% python3 -q
>>> import numpy as np
>>> np.set_printoptions(precision=3, suppress=True, linewidth=100, sign=" ")
>>> rnd = lambda a: np.round(a, 3) + 0
>>> data = np.load("arr.npy")
>>> print(data)
[[ 2. -1.  0.  0.  0.  0.]
 [ 0.  1.  0.  0.  0.  0.]
 [ 0.  0. -2. -2.  1. -1.]
 [ 0.  0. -2. -1. -2.  3.]
 [ 0.  0. -1.  3. -1. -3.]
 [ 0.  0.  1. -3. -3.  0.]]
>>> T = np.stack([data, 2 * data, data[::-1]])
>>> print(T.sum(axis=0))
[[ 6. -3.  1. -3. -3.  0.]
 [ 0.  3. -1.  3. -1. -3.]
 [ 0.  0. -8. -7.  1.  0.]
 [ 0.  0. -8. -5. -5.  8.]
 [ 0.  1. -3.  9. -3. -9.]
 [ 2. -1.  3. -9. -9.  0.]]
>>> print(rnd(np.linalg.norm(T, axis=(1, 2))))
[  8.544  17.088   8.544]
>>> print(np.linalg.matrix_rank(T))
[ 6  6  6]
>>> print(T.shape)
(3, 6, 6)
>>> print(rnd(np.linalg.det(T)))
[  422. 27008.  -422.]
>>> print(np.einsum("bij,cij->bc", T, T))
[[  73.  146.    2.]
 [ 146.  292.    4.]
 [   2.    4.   73.]]
>>> f = np.array([3, 1, 0, 1, 0, 1])
>>> Y = data + np.outer(f, np.eye(6)[3])
>>> print(np.linalg.matrix_rank(np.linalg.inv(Y) - np.linalg.inv(data), tol=1e-8))
1
>>> E = np.load("run9.npy")
>>> print(E)
[[-0.5 -1.   0.8 -0.5  0.4]
 [ 1.6 -0.1  1.2 -0.5 -0.6]
 [-1.1 -0.5 -2.1  1.2 -0.4]
 [ 0.4 -0.9  0.3 -0.7 -1.3]
 [-0.5  0.3  0.1 -0.3 -0.1]
 [-0.8 -0.7 -0.2  0.3 -1.4]
 [ 1.  -1.1 -0.7 -0.2 -0.4]
 [-1.  -1.5 -8.5  6.   3. ]
 [-1.3 -1.1 -0.9  0.7 -0.3]
 [ 0.4 -0.6 -0.1 -1.4  0.8]
 [ 1.   0.2 -0.5 -0.3  0.5]
 [-0.4 -1.5  1.9  0.1  0.8]
 [ 0.4  0.2 -0.6  0.2 -1.1]
 [ 0.8 -0.5  2.7 -0.2 -0.6]
 [ 0.3  0.4 -0.8  0.4  0.6]]
>>> D = np.linalg.norm(E[:, None] - E[None], axis=-1)
>>> print(np.linalg.matrix_rank(D ** 2))
7
>>> print(D[7].round(6).argsort(kind="stable")[:4])
[  7   2   8  14]
>>> print(D.shape)
(15, 15)
>>> Xs = E - E.mean(axis=0)
>>> left, s, Vt = np.linalg.svd(Xs, full_matrices=False)
>>> print(rnd(s))
[ 11.578   3.214   3.105   2.201   1.858]
>>> print(rnd((s ** 2).sum() ** 2 / (s ** 4).sum()))
1.447
>>> print(np.abs(left[:, 0]).argmax())
7
>>> print(rnd(s ** 2 / (s ** 2).sum()))
[ 0.826  0.064  0.059  0.03   0.021]
>>> print((np.sign(left[:, 0]) == np.sign(left[0, 0])).astype(int))
[ 1  1  0  1  1  1  1  0  0  1  1  1  1  1  0]
>>> print(rnd(Xs.mean(axis=0)))
[ 0.  0.  0.  0.  0.]
>>> print(rnd(Vt[0] * np.sign(Vt[0, np.abs(Vt[0]).argmax()])))
[ 0.14   0.068  0.801 -0.52  -0.252]
>>> print(np.linalg.matrix_rank(Xs))
5
>>> x0 = np.array([7, -6, -3, 6, 6])
>>> rhs = E @ x0
>>> try:
...     np.linalg.solve(E, rhs)
... except np.linalg.LinAlgError as e:
...     print(e)
... 
Last 2 dimensions of the array must be square
>>> print(rnd(np.linalg.pinv(E) @ E))
[[ 1.  0.  0.  0.  0.]
 [ 0.  1.  0.  0.  0.]
 [ 0.  0.  1.  0.  0.]
 [ 0.  0.  0.  1.  0.]
 [ 0.  0.  0.  0.  1.]]
>>> print(rnd(np.linalg.solve(E.T @ E, E.T @ rhs)))
[ 7. -6. -3.  6.  6.]
>>> rng = np.random.default_rng(695157)
>>> rhs = rhs + 0.02 * rng.normal(size=15)
>>> print(rnd(rhs))
[-0.522  1.59   6.408 -4.672 -7.99  -7.409 12.083 81.503  2.592  3.088  8.499  5.881 -2.022 -4.317
  8.101]
>>> c, *_ = np.linalg.lstsq(E, rhs)
>>> print(c.round())
[ 7. -6. -3.  6.  6.]
>>> print(rnd(c))
[ 6.996 -5.992 -3.004  5.997  5.998]
>>> print(rnd(np.linalg.norm(rhs - E @ c)))
0.048
>>> print(rnd(E.T @ (rhs - E @ c)))
[ 0.  0.  0.  0.  0.]
>>> idx = E[:, 3] > np.median(E[:, 3])
>>> f = E[idx].mean(axis=0) - E[~idx].mean(axis=0)
>>> print(np.argsort(-np.abs(f).round(6), kind="stable"))
[ 2  3  0  4  1]
>>> print((((E - E.mean(axis=0)) @ f > 0) == idx).mean())
0.8
>>> print(rnd(f))
[-1.082 -0.209 -2.075  1.784  0.334]
>>> feats = np.load("a.npy")
>>> print(feats)
[[-4.027  1.983  1.153 -0.559  1.138  2.121  2.571]
 [-1.021  2.786  0.572  0.337  0.291  1.026  0.544]
 [-1.891 -0.845  2.816 -3.868  1.636 -0.375 -3.056]
 [ 0.934 -0.929  4.244  0.093 -0.845  0.759 -0.529]
 [ 0.691  0.015  1.147  3.996 -7.419 -1.527 -1.41 ]
 [-0.734  4.46   0.927  1.534  1.612  0.269 -0.719]
 [-0.597 -1.467 -1.989 -0.537  1.156  2.619  0.41 ]
 [-2.031  0.058 -3.073 -0.709  1.933  2.058  1.45 ]
 [ 2.243 -0.753  2.593  0.215  2.466  0.734 -0.841]
 [-1.344 -3.316  0.179  2.122 -5.583 -0.581 -2.234]
 [ 0.904 -2.179 -1.617 -0.173 -2.341 -2.981  0.502]
 [-1.549 -3.102 -0.985 -0.714 -1.921  2.462  0.638]
 [-2.034 -6.076 -1.397 -2.936 -0.719 -1.453  0.727]
 [ 2.078 -3.667  2.293  1.173  0.304  2.034  0.376]
 [ 1.352 -1.01   0.079  0.118  3.085  0.528 -0.477]
 [-0.61  -0.282 -1.961  0.701 -0.438 -2.597 -0.355]
 [ 2.743 -5.475 -1.665  0.548  6.11   0.745  1.02 ]
 [-0.891 -0.438  0.849 -0.163 -1.616 -2.094  0.055]
 [-0.354 -1.167 -0.544  1.603  0.532 -1.2   -2.652]
 [-2.055  4.529  2.069  1.321  0.534  1.886  2.045]
 [ 1.32  -1.587  3.866  1.225 -5.001  0.118 -0.356]
 [ 0.455 -0.851 -4.268 -2.94  -3.726  1.366 -0.695]
 [-2.291  0.876  1.239  1.7   -1.172  0.497 -2.997]
 [-5.508  3.796  1.058 -1.572 -1.352  1.784  2.904]
 [ 0.674  0.877 -5.924 -0.748 -0.11   1.222 -0.684]
 [-1.214  2.476  2.524  0.031 -1.214 -0.566  1.025]
 [-1.433 -0.849 -2.922 -0.807  1.234 -0.083  0.042]
 [-9.188 -2.187  5.136 -0.631  4.466  1.169 -0.943]
 [ 0.403  1.07   0.514 -2.022  0.006 -0.142 -0.875]
 [-3.917  4.101 -2.705 -0.311 -0.221 -0.033 -2.264]
 [ 1.271 -3.113  0.328  0.062  1.712  0.439 -0.749]
 [ 1.149 -1.771 -0.815 -1.495 -2.177  1.369  2.179]
 [-4.178  1.355  0.053 -2.866  0.412  3.216  2.735]
 [-1.176 -1.707  7.727  3.293 -2.961  3.427  1.905]
 [ 1.538  1.73   0.703  1.3   -3.851  2.353 -2.382]
 [ 4.311  0.958  1.523  1.95   4.89  -3.418  1.62 ]
 [-0.988  0.749  2.673  2.94   0.549  1.809 -2.17 ]
 [ 4.443  0.324 -2.993 -2.726  3.334  0.325 -2.134]
 [-4.695 -0.814  0.676 -1.297 -1.752  2.411  0.167]
 [-3.044 -2.464 -1.272 -1.729 -1.35   1.989 -3.358]
 [ 3.933 -3.382  3.73   2.037 -1.017 -1.828  1.509]
 [ 0.235  2.164  0.341  3.323 -0.504  0.541  0.132]]
>>> hat = feats @ np.linalg.solve(feats.T @ feats, feats.T)
>>> print(rnd(np.linalg.eigvalsh(hat)))
[ 0.  0.  0.  0.  0.  0.  0.  0.  0.  0.  0.  0.  0.  0.  0.  0.  0.  0.  0.  0.  0.  0.  0.  0.
  0.  0.  0.  0.  0.  0.  0.  0.  0.  0.  0.  1.  1.  1.  1.  1.  1.  1.]
>>> def softmax(z):
...     e = np.exp(z - z.max(axis=-1, keepdims=True))
...     return e / e.sum(axis=-1, keepdims=True)
... 
>>> print(rnd(softmax(10 * data[4])))
[ 0.  0.  0.  1.  0.  0.]
>>> att = data @ data.T / np.sqrt(6)
>>> print(softmax(att).round(6).argmax(axis=1))
[ 0  1  2  3  4  5]
>>> x0 = np.array([-1, 9, -8, -1, -7, 2])
>>> h = np.maximum(data @ x0, 0)
>>> print(np.maximum(data @ (3 * x0), 0))
[   0.   27.   27.  111.   18.   48.]
>>> print(data.T @ h)
[   0.    9.  -82.  -85. -119.   84.]
>>> print(np.maximum(data @ x0, 0) - np.maximum(-data @ x0, 0))
[-11.   9.   9.  37.   6.  16.]
>>> Y = feats + rng.integers(-2, 3, (42, 4)) @ rng.integers(-2, 3, (4, 7))
>>> print(rnd(Y))
[[-5.027  6.983  1.153  2.441  0.138  5.121  2.571]
 [-8.021  5.786 -3.428  0.337 -2.709  3.026  2.544]
 [ 1.109  0.155  0.816 -1.868  6.636 -0.375 -5.056]
 [ 6.934 -2.929  8.244  2.093  1.155 -2.241 -5.529]
 [ 2.691 -1.985  0.147  1.996 -4.419 -1.527  0.59 ]
 [ 0.266 -0.54  -2.073 -1.466  5.612 -2.731 -0.719]
 [ 3.403 -1.467  3.011  0.463  0.156  2.619 -0.59 ]
 [ 3.969 -5.942 -1.073 -4.709  5.933  0.058  3.45 ]
 [ 4.243  1.247  6.593  4.215  0.466 -0.266 -5.841]
 [-1.344 -7.316  4.179 -0.878 -9.583 -2.581 -1.234]
 [ 2.904 -4.179  4.383 -1.173 -6.341 -3.981  0.502]
 [ 2.451  0.898  2.015  2.286 -0.921  5.462  0.638]
 [-3.034 -5.076  2.603 -2.936 -5.719 -0.453  1.727]
 [ 6.078  0.333 12.293  5.173 -5.696  4.034 -1.624]
 [-3.648 -0.01  -1.921  1.118  0.085 -0.472 -2.477]
 [ 2.39  -3.282  0.039 -0.299  0.562 -4.597 -1.355]
 [ 7.743 -2.475  6.335  3.548  3.11   2.745  0.02 ]
 [ 6.109 -7.438  5.849 -3.163  0.384 -6.094 -0.945]
 [-7.354  5.833 -4.544  5.603 -2.468  1.8   -3.652]
 [ 2.945  3.529  9.069  2.321 -1.466  0.886  0.045]
 [ 1.32   2.413 -0.134  4.225 -1.001  2.118 -1.356]
 [-3.545 -4.851 -4.268 -5.94  -7.726 -1.634 -0.695]
 [-8.291 -1.124 -8.761 -1.3    2.828 -0.503 -0.997]
 [-8.508  2.796  4.058 -2.572 -7.352  0.784  2.904]
 [ 4.674  0.877  2.076  0.252 -4.11   1.222 -1.684]
 [ 6.786 -1.524 10.524 -0.969 -1.214 -2.566  0.025]
 [ 2.567 -0.849  3.078  1.193 -0.766 -1.083 -2.958]
 [-5.188  1.813 15.136  3.369 -1.534  3.169 -2.943]
 [-6.597  0.07  -0.486 -3.022 -5.994 -2.142 -1.875]
 [-0.917  9.101 -1.705  2.689  1.779  3.967 -1.264]
 [ 4.271  1.887  8.328  4.062 -3.288  3.439 -1.749]
 [-1.851  5.229 -0.815  2.505 -5.177  5.369  2.179]
 [-1.178  2.355  1.053 -0.866  2.412  3.216  0.735]
 [ 5.824 -0.707 11.727  4.293  0.039  5.427  2.905]
 [ 1.538  1.73  -1.297 -0.7   -1.851  4.353  1.618]
 [ 1.311  3.958  1.523  4.95   1.89  -3.418 -1.38 ]
 [-2.988 -1.251  2.673 -0.06  -1.451  1.809  0.83 ]
 [ 2.443  2.324 -0.993  0.274 -0.666 -0.675 -6.134]
 [-9.695 -3.814 -6.324 -6.297  0.248  2.411  5.167]
 [-4.044 -5.464 -5.272 -4.729  1.65   0.989 -1.358]
 [-4.067  0.618 -0.27   4.037 -5.017 -0.828  0.509]
 [-3.765 10.164  0.341  9.323 -4.504  3.541 -2.868]]
>>> print(np.abs(Y - feats).sum(axis=1))
[ 13.  21.  15.  24.  12.  19.  12.  26.  20.  18.  16.  18.  13.  32.  15.  13.  25.  29.  29.
  19.  18.  18.  28.  15.  18.  24.  18.  32.  19.  19.  29.  21.  11.  19.  12.  15.  12.  18.
  27.  17.  24.  28.]
>>> print(np.unravel_index(np.abs(Y).argmax(), Y.shape))
(np.int64(27), np.int64(2))
>>> Y[:, 7]
Traceback (most recent call last):
  File "<python-input-66>", line 1, in <module>
    Y[:, 7]
    ~^^^^^^
IndexError: index 7 is out of bounds for axis 1 with size 7
>>> m1 = np.load("x.npy")
>>> print(m1)
[[ 46  27  22   7 -12  32  10 -18  -6 -28   1  17  21  21  -8]
 [ 27  41  18   0  20  32 -14 -10 -14 -19  -1  14  12  -4 -10]
 [ 22  18  34   4  -6  20  22  12 -18   5 -14 -10  -3 -21 -17]
 [  7   0   4   3  -2   2   4  -2  -4   0  -8   1   0   2   1]
 [-12  20  -6  -2  52   2 -38  -2 -22  10 -28   6 -12 -24   8]
 [ 32  32  20   2   2  30   0 -10  -8 -21   4  12  15   5 -11]
 [ 10 -14  22   4 -38   0  42  16   2   9   2 -18  -3  -5 -13]
 [-18 -10  12  -2  -2 -10  16  26  -8  27 -10 -24 -19 -33  -9]
 [ -6 -14 -18  -4 -22  -8   2  -8  26 -15  34   6  13  27   3]
 [-28 -19   5   0  10 -21   9  27 -15  39 -29 -26 -29 -39   0]
 [  1  -1 -14  -8 -28   4   2 -10  34 -29  57  10  24  32  -6]
 [ 17  14 -10   1   6  12 -18 -24   6 -26  10  23  18  28   7]
 [ 21  12  -3   0 -12  15  -3 -19  13 -29  24  18  22  30  -1]
 [ 21  -4 -21   2 -24   5  -5 -33  27 -39  32  28  30  58  11]
 [ -8 -10 -17   1   8 -11 -13  -9   3   0  -6   7  -1  11  13]]
>>> r = np.linalg.matrix_rank(m1)
>>> print(r)
4
>>> N = np.linalg.svd(m1)[2][r:].T
>>> print([int(np.linalg.matrix_rank(np.delete(m1, i, axis=0))) for i in range(15)])
[4, 4, 4, 4, 4, 4, 4, 4, 4, 4, 4, 4, 4, 4, 4]
>>> print(np.linalg.matrix_rank(m1.T @ m1), np.linalg.matrix_rank(m1 @ m1.T))
4 4
>>> print(np.allclose(m1 @ N, 0))
True
>>> vals, vecs = np.linalg.eigh(m1)
>>> x0 = np.array([-2, 0, 1, 2, -3, -1, 2, 0, 2, -2, -3, -3, 3, 0, -1])
>>> print((np.sign(vecs[:, -1].round(6)) == np.sign(vecs[0, -1].round(6))).astype(int))
[ 1  1  0  1  0  1  0  0  1  0  1  1  1  1  1]
>>> print(x0 @ m1 @ x0)
1579
>>> mat = np.load("data.npy")
>>> print(mat)
[[-3 -3 -3 -3 -3 -3]
 [ 5 -4  5 -4  5 -4]
 [-9 -7 -9 -7 -9 -7]
 [-3 -3 -3 -3 -3 -3]
 [ 5 -4  5 -4  5 -4]
 [-9 -7 -9 -7 -9 -7]]
>>> r = np.linalg.matrix_rank(mat)
>>> print(r)
2
>>> N = np.linalg.svd(mat)[2][r:].T
>>> print(N.shape)
(6, 4)
>>> print(rnd(N @ N.T))
[[ 0.667  0.    -0.333  0.    -0.333  0.   ]
 [ 0.     0.667  0.    -0.333  0.    -0.333]
 [-0.333  0.     0.667  0.    -0.333  0.   ]
 [ 0.    -0.333  0.     0.667  0.    -0.333]
 [-0.333  0.    -0.333  0.     0.667  0.   ]
 [ 0.    -0.333  0.    -0.333  0.     0.667]]
>>> print(np.allclose(mat @ N, 0))
True
>>> print([int(np.linalg.matrix_rank(np.delete(mat, i, axis=0))) for i in range(6)])
[2, 2, 2, 2, 2, 2]
>>> print([int(np.linalg.matrix_rank(mat[:i])) for i in range(1, len(mat) + 1)])
[1, 2, 2, 2, 2, 2]
